% ipython --no-banner

In [1]: import numpy as np

In [2]: np.set_printoptions(precision=2, suppress=True, linewidth=160, legacy="1.25")

In [3]: def rd(a):
   ...:     return np.round(a, 2) + 0
   ...: 

In [4]: J = np.load("x.npy")

In [5]: J
Out[5]: 
array([[0, 5, 0, 0, 0, 0],
       [2, 1, 0, 0, 0, 0],
       [1, 3, 0, 0, 0, 0],
       [0, 0, 0, 5, 0, 0],
       [0, 0, 2, 1, 0, 0],
       [0, 0, 1, 3, 0, 0],
       [0, 0, 0, 0, 0, 5],
       [0, 0, 0, 0, 2, 1],
       [0, 0, 0, 0, 1, 3]])

In [6]: u, g = J[1], J[3]

In [7]: u @ u
Out[7]: 5

In [8]: p = (u @ g) / (u @ u) * u

In [9]: (g - p) @ u
Out[9]: 0.0

In [10]: rd(np.linalg.norm(u + g) ** 2 + np.linalg.norm(u - g) ** 2)
Out[10]: 60.0

In [11]: np.linalg.matrix_rank(np.outer(u, g))
Out[11]: 1

In [12]: np.outer(u, g)
Out[12]: 
array([[ 0,  0,  0, 10,  0,  0],
       [ 0,  0,  0,  5,  0,  0],
       [ 0,  0,  0,  0,  0,  0],
       [ 0,  0,  0,  0,  0,  0],
       [ 0,  0,  0,  0,  0,  0],
       [ 0,  0,  0,  0,  0,  0]])

In [13]: g - p
Out[13]: array([0., 0., 0., 5., 0., 0.])

In [14]: p
Out[14]: array([0., 0., 0., 0., 0., 0.])

In [15]: def softmax(z):
    ...:     e = np.exp(z - z.max(axis=-1, keepdims=True))
    ...:     return e / e.sum(axis=-1, keepdims=True)
    ...: 

In [16]: rd(softmax(J[1]))
Out[16]: array([0.52, 0.19, 0.07, 0.07, 0.07, 0.07])

In [17]: rd(softmax(J).sum(axis=1))
Out[17]: array([1., 1., 1., 1., 1., 1., 1., 1., 1.])

In [18]: rd(softmax(10 * J[1]))
Out[18]: array([1., 0., 0., 0., 0., 0.])

In [19]: S = J @ J.T / np.sqrt(6)

In [20]: softmax(S).round(6).argmax(axis=1)
Out[20]: array([0, 0, 0, 3, 3, 3, 6, 6, 6])

In [21]: E = np.load("a.npy")

In [22]: E
Out[22]: 
array([[1, 0, 0, 0, 0, 0, 0, 0, 0, 0],
       [0, 0, 0, 0, 0, 0, 0, 1, 0, 0],
       [0, 0, 1, 0, 0, 0, 0, 0, 0, 0],
       [0, 0, 0, 0, 0, 0, 0, 0, 1, 0],
       [0, 1, 0, 0, 0, 0, 0, 0, 0, 0],
       [0, 0, 0, 0, 1, 0, 0, 0, 0, 0],
       [0, 0, 0, 0, 0, 0, 0, 0, 0, 1],
       [0, 0, 0, 0, 0, 1, 0, 0, 0, 0],
       [0, 0, 0, 0, 0, 0, 1, 0, 0, 0],
       [0, 0, 0, 1, 0, 0, 0, 0, 0, 0]])

In [23]: # a transition matrix

In [24]: u, g = E[9], E[4]

In [25]: u @ u
Out[25]: 1

In [26]: u @ g
Out[26]: 0

In [27]: p = (u @ g) / (u @ u) * u

In [28]: p
Out[28]: array([0., 0., 0., 0., 0., 0., 0., 0., 0., 0.])

In [29]: E @ E
Out[29]: 
array([[1, 0, 0, 0, 0, 0, 0, 0, 0, 0],
       [0, 0, 0, 0, 0, 1, 0, 0, 0, 0],
       [0, 0, 1, 0, 0, 0, 0, 0, 0, 0],
       [0, 0, 0, 0, 0, 0, 1, 0, 0, 0],
       [0, 0, 0, 0, 0, 0, 0, 1, 0, 0],
       [0, 1, 0, 0, 0, 0, 0, 0, 0, 0],
       [0, 0, 0, 1, 0, 0, 0, 0, 0, 0],
       [0, 0, 0, 0, 1, 0, 0, 0, 0, 0],
       [0, 0, 0, 0, 0, 0, 0, 0, 0, 1],
       [0, 0, 0, 0, 0, 0, 0, 0, 1, 0]])

In [30]: np.trace(E)
Out[30]: 2

In [31]: np.allclose(E @ E.T, E.T @ E)
Out[31]: True

In [32]: rd(np.linalg.det(E))
Out[32]: 1.0

In [33]: x = np.array([0, 0, 0, 1, 0, 1, 2, 0, 0, 0])

In [34]: a = np.maximum(E @ x, 0)

In [35]: E.T @ a
Out[35]: array([0, 0, 0, 1, 0, 1, 2, 0, 0, 0])

In [36]: Y = np.array([[2, 2, 0, -3, 2, -1],
    ...:     [1, -2, -1, 2, 3, -2],
    ...:     [-1, -2, 0, -2, 1, -2],
    ...:     [0, 0, 3, -1, -1, 0],
    ...:     [2, 3, 0, -3, 2, 2],
    ...:     [-2, -1, 0, -3, -1, -1]])

In [37]: X = np.triu(Y)

In [38]: X
Out[38]: 
array([[ 2,  2,  0, -3,  2, -1],
       [ 0, -2, -1,  2,  3, -2],
       [ 0,  0,  0, -2,  1, -2],
       [ 0,  0,  0, -1, -1,  0],
       [ 0,  0,  0,  0,  2,  2],
       [ 0,  0,  0,  0,  0, -1]])

In [39]: rk = np.linalg.matrix_rank(X)

In [40]: rk
Out[40]: 5

In [41]: ns = np.linalg.svd(X)[2][rk:].T

In [42]: rd(X @ ns)
Out[42]: 
array([[0.],
       [0.],
       [0.],
       [0.],
       [0.],
       [0.]])

In [43]: np.linalg.matrix_rank(X.T @ X), np.linalg.matrix_rank(X @ X.T)
Out[43]: (5, 5)

In [44]: np.allclose(X @ ns, 0)
Out[44]: True

In [45]: ns.shape
Out[45]: (6, 1)

In [46]: rd(ns @ ns.T)
Out[46]: 
array([[ 0.17, -0.17,  0.33,  0.  ,  0.  ,  0.  ],
       [-0.17,  0.17, -0.33,  0.  ,  0.  ,  0.  ],
       [ 0.33, -0.33,  0.67,  0.  ,  0.  ,  0.  ],
       [ 0.  ,  0.  ,  0.  ,  0.  ,  0.  ,  0.  ],
       [ 0.  ,  0.  ,  0.  ,  0.  ,  0.  ,  0.  ],
       [ 0.  ,  0.  ,  0.  ,  0.  ,  0.  ,  0.  ]])

In [47]: Y = np.c_[J[:, :4] @ np.array([[4, -3, -1, -5], [-2, 3, 2, 5], [0, -3, -1, 2], [-1, -3, 2, 4]]), np.array([2, 2, 2, 2, 0, 1, 1, 2, 2])]

In [48]: Y
Out[48]: 
array([[-10,  15,  10,  25,   2],
       [  6,  -3,   0,  -5,   2],
       [ -2,   6,   5,  10,   2],
       [ -5, -15,  10,  20,   2],
       [ -1,  -9,   0,   8,   0],
       [ -3, -12,   5,  14,   1],
       [  0,   0,   0,   0,   1],
       [  0,   0,   0,   0,   2],
       [  0,   0,   0,   0,   2]])

In [49]: np.linalg.matrix_rank(Y)
Out[49]: 5

In [50]: rd(np.linalg.norm(Y - J @ np.linalg.lstsq(J, Y)[0], axis=0))
Out[50]: array([0.  , 0.  , 0.  , 0.  , 0.41])

In [51]: X @ X
Out[51]: 
array([[ 4,  0, -2,  1, 17, -1],
       [ 0,  4,  2, -4, -3, 14],
       [ 0,  0,  0,  2,  4,  4],
       [ 0,  0,  0,  1, -1, -2],
       [ 0,  0,  0,  0,  4,  2],
       [ 0,  0,  0,  0,  0,  1]])

In [52]: rd(np.sort(np.linalg.eigvals(X)))
Out[52]: array([-2., -1., -1.,  0.,  2.,  2.])

In [53]: [int(np.linalg.matrix_rank(np.linalg.matrix_power(X, p))) for p in range(1, 7)]
Out[53]: [5, 5, 5, 5, 5, 5]

In [54]: try:
    ...:     np.linalg.inv(X)
    ...: except np.linalg.LinAlgError as e:
    ...:     print("failed:", e)
    ...: 
failed: Singular matrix

In [55]: np.linalg.matrix_rank(X - X[0, 0] * np.eye(6))
Out[55]: 5

In [56]: arr = np.load("test1.npy")

In [57]: arr
Out[57]: 
array([[3., 1., 1., 1., 1., 1., 1.],
       [1., 3., 1., 1., 1., 1., 1.],
       [1., 1., 3., 1., 1., 1., 1.],
       [1., 1., 1., 3., 1., 1., 1.],
       [1., 1., 1., 1., 3., 1., 1.],
       [1., 1., 1., 1., 1., 3., 1.],
       [1., 1., 1., 1., 1., 1., 3.]])

In [58]: rd(np.linalg.norm(arr) ** 2 / np.linalg.norm(arr, 2) ** 2)
Out[58]: 1.3

In [59]: rd(np.linalg.norm(arr, axis=1))
Out[59]: array([3.87, 3.87, 3.87, 3.87, 3.87, 3.87, 3.87])

In [60]: arr[1] @ arr[3]
Out[60]: 11.0

In [61]: rd(np.linalg.norm(arr, 2))
Out[61]: 9.0

In [62]: rd(np.linalg.norm(arr, "nuc"))
Out[62]: 21.0

In [63]: ev, V = np.linalg.eigh(arr)

In [64]: x = np.array([2, -2, -2, -1, -2, -1, 3])

In [65]: x @ arr @ x
Out[65]: 63.0

In [66]: rd(x @ arr @ x / (x @ x)), rd(ev[0]), rd(ev[-1])
Out[66]: (2.33, 2.0, 9.0)

In [67]: (np.sign(V[:, -1].round(6)) == np.sign(V[0, -1].round(6))).astype(int)
Out[67]: array([1, 1, 1, 1, 1, 1, 1])

In [68]: x = np.ones(7)

In [69]: for _ in range(6):
    ...:     x = arr @ x
    ...:     x /= np.linalg.norm(x)
    ...:     print(round(x @ arr @ x, 2))
    ...: 
9.0
9.0
9.0
9.0
9.0
9.0

In [70]: rd(x)
Out[70]: array([0.38, 0.38, 0.38, 0.38, 0.38, 0.38, 0.38])

In [71]: mat = np.loadtxt("m.csv", delimiter=",")

In [72]: mat
Out[72]: 
array([[6., 5., 5., 0., 0., 5., 0., 5., 0., 0., 0., 0., 5., 5., 0., 0.],
       [5., 6., 5., 0., 0., 5., 0., 5., 0., 0., 0., 0., 5., 5., 0., 0.],
       [5., 5., 6., 0., 0., 5., 0., 5., 0., 0., 0., 0., 5., 5., 0., 0.],
       [0., 0., 0., 6., 5., 0., 5., 0., 5., 5., 0., 0., 0., 0., 5., 0.],
       [0., 0., 0., 5., 6., 0., 5., 0., 5., 5., 0., 0., 0., 0., 5., 0.],
       [5., 5., 5., 0., 0., 6., 0., 5., 0., 0., 0., 0., 5., 5., 0., 0.],
       [0., 0., 0., 5., 5., 0., 6., 0., 5., 5., 0., 0., 0., 0., 5., 0.],
       [5., 5., 5., 0., 0., 5., 0., 6., 0., 0., 0., 0., 5., 5., 0., 0.],
       [0., 0., 0., 5., 5., 0., 5., 0., 6., 5., 0., 0., 0., 0., 5., 0.],
       [0., 0., 0., 5., 5., 0., 5., 0., 5., 6., 0., 0., 0., 0., 5., 0.],
       [0., 0., 0., 0., 0., 0., 0., 0., 0., 0., 6., 5., 0., 0., 0., 5.],
       [0., 0., 0., 0., 0., 0., 0., 0., 0., 0., 5., 6., 0., 0., 0., 5.],
       [5., 5., 5., 0., 0., 5., 0., 5., 0., 0., 0., 0., 6., 5., 0., 0.],
       [5., 5., 5., 0., 0., 5., 0., 5., 0., 0., 0., 0., 5., 6., 0., 0.],
       [0., 0., 0., 5., 5., 0., 5., 0., 5., 5., 0., 0., 0., 0., 6., 0.],
       [0., 0., 0., 0., 0., 0., 0., 0., 0., 0., 5., 5., 0., 0., 0., 6.]])

In [73]: # 3 groups of indices that never mix

In [74]: th = np.radians(60)

In [75]: Rm = np.eye(16)

In [76]: Rm[14, 14] = Rm[8, 8] = np.cos(th)

In [77]: Rm[14, 8], Rm[8, 14] = -np.sin(th), np.sin(th)

In [78]: Y = mat @ Rm.T

In [79]: rd(np.abs(Y - mat).max(axis=0))
Out[79]: array([0. , 0. , 0. , 0. , 0. , 0. , 0. , 0. , 2.7, 0. , 0. , 0. , 0. , 0. , 7.7, 0. ])

In [80]: rng = np.random.default_rng(395551)

In [81]: idx = rng.permutation(16)

In [82]: idx
Out[82]: array([13,  9,  0, 15,  5,  2,  3, 12, 11, 10,  6,  8,  7, 14,  4,  1])

In [83]: Y = mat[idx][:, idx]

In [84]: np.diag(Y)
Out[84]: array([6., 6., 6., 6., 6., 6., 6., 6., 6., 6., 6., 6., 6., 6., 6., 6.])

In [85]: m1 = np.load("mat.npy")

In [86]: m1
Out[86]: 
array([[1.  , 0.5 , 0.25, 0.12, 0.06, 0.03, 0.02, 0.01, 0.  , 0.  , 0.  ],
       [0.5 , 1.  , 0.5 , 0.25, 0.12, 0.06, 0.03, 0.02, 0.01, 0.  , 0.  ],
       [0.25, 0.5 , 1.  , 0.5 , 0.25, 0.12, 0.06, 0.03, 0.02, 0.01, 0.  ],
       [0.12, 0.25, 0.5 , 1.  , 0.5 , 0.25, 0.12, 0.06, 0.03, 0.02, 0.01],
       [0.06, 0.12, 0.25, 0.5 , 1.  , 0.5 , 0.25, 0.12, 0.06, 0.03, 0.02],
       [0.03, 0.06, 0.12, 0.25, 0.5 , 1.  , 0.5 , 0.25, 0.12, 0.06, 0.03],
       [0.02, 0.03, 0.06, 0.12, 0.25, 0.5 , 1.  , 0.5 , 0.25, 0.12, 0.06],
       [0.01, 0.02, 0.03, 0.06, 0.12, 0.25, 0.5 , 1.  , 0.5 , 0.25, 0.12],
       [0.  , 0.01, 0.02, 0.03, 0.06, 0.12, 0.25, 0.5 , 1.  , 0.5 , 0.25],
       [0.  , 0.  , 0.01, 0.02, 0.03, 0.06, 0.12, 0.25, 0.5 , 1.  , 0.5 ],
       [0.  , 0.  , 0.  , 0.01, 0.02, 0.03, 0.06, 0.12, 0.25, 0.5 , 1.  ]])

In [87]: ev, V = np.linalg.eigh(m1)

In [88]: x = np.array([7, 3, 9, -2, 3, 8, 0, -2, 8, 7, -6])

In [89]: rd(np.linalg.eigvalsh(m1[1:, 1:]))
Out[89]: array([0.35, 0.36, 0.4 , 0.47, 0.56, 0.73, 1.01, 1.42, 2.02, 2.67])

In [90]: rd(V * np.abs(ev) @ V.T)
Out[90]: 
array([[1.  , 0.5 , 0.25, 0.12, 0.06, 0.03, 0.02, 0.01, 0.  , 0.  , 0.  ],
       [0.5 , 1.  , 0.5 , 0.25, 0.12, 0.06, 0.03, 0.02, 0.01, 0.  , 0.  ],
       [0.25, 0.5 , 1.  , 0.5 , 0.25, 0.12, 0.06, 0.03, 0.02, 0.01, 0.  ],
       [0.12, 0.25, 0.5 , 1.  , 0.5 , 0.25, 0.12, 0.06, 0.03, 0.02, 0.01],
       [0.06, 0.12, 0.25, 0.5 , 1.  , 0.5 , 0.25, 0.12, 0.06, 0.03, 0.02],
       [0.03, 0.06, 0.12, 0.25, 0.5 , 1.  , 0.5 , 0.25, 0.12, 0.06, 0.03],
       [0.02, 0.03, 0.06, 0.12, 0.25, 0.5 , 1.  , 0.5 , 0.25, 0.12, 0.06],
       [0.01, 0.02, 0.03, 0.06, 0.12, 0.25, 0.5 , 1.  , 0.5 , 0.25, 0.12],
       [0.  , 0.01, 0.02, 0.03, 0.06, 0.12, 0.25, 0.5 , 1.  , 0.5 , 0.25],
       [0.  , 0.  , 0.01, 0.02, 0.03, 0.06, 0.12, 0.25, 0.5 , 1.  , 0.5 ],
       [0.  , 0.  , 0.  , 0.01, 0.02, 0.03, 0.06, 0.12, 0.25, 0.5 , 1.  ]])

In [91]: rd(x @ m1 @ x / (x @ x)), rd(ev[0]), rd(ev[-1])
Out[91]: (1.25, 0.35, 2.71)

In [92]: x @ m1 @ x
Out[92]: 461.12

In [93]: t3 = np.stack([m1, 5 * m1, m1[::-1]])

In [94]: (t3 @ m1.T).shape
Out[94]: (3, 11, 11)

In [95]: np.linalg.matrix_rank(t3.reshape(3, -1))
Out[95]: 2

In [96]: rd(np.linalg.norm(t3, axis=(1, 2)))
Out[96]: array([ 4.17, 20.87,  4.17])

In [97]: t3.shape
Out[97]: (3, 11, 11)

In [98]: Y = np.linalg.inv(arr)

In [99]: rd(arr @ Y)
Out[99]: 
array([[1., 0., 0., 0., 0., 0., 0.],
       [0., 1., 0., 0., 0., 0., 0.],
       [0., 0., 1., 0., 0., 0., 0.],
       [0., 0., 0., 1., 0., 0., 0.],
       [0., 0., 0., 0., 1., 0., 0.],
       [0., 0., 0., 0., 0., 1., 0.],
       [0., 0., 0., 0., 0., 0., 1.]])

In [100]: rd(np.linalg.cond(arr))
Out[100]: 4.5

In [101]: np.allclose(Y, arr.T)
Out[101]: False

In [102]: (np.abs(Y) > 1e-9).astype(int)
Out[102]: 
array([[1, 1, 1, 1, 1, 1, 1],
       [1, 1, 1, 1, 1, 1, 1],
       [1, 1, 1, 1, 1, 1, 1],
       [1, 1, 1, 1, 1, 1, 1],
       [1, 1, 1, 1, 1, 1, 1],
       [1, 1, 1, 1, 1, 1, 1],
       [1, 1, 1, 1, 1, 1, 1]])
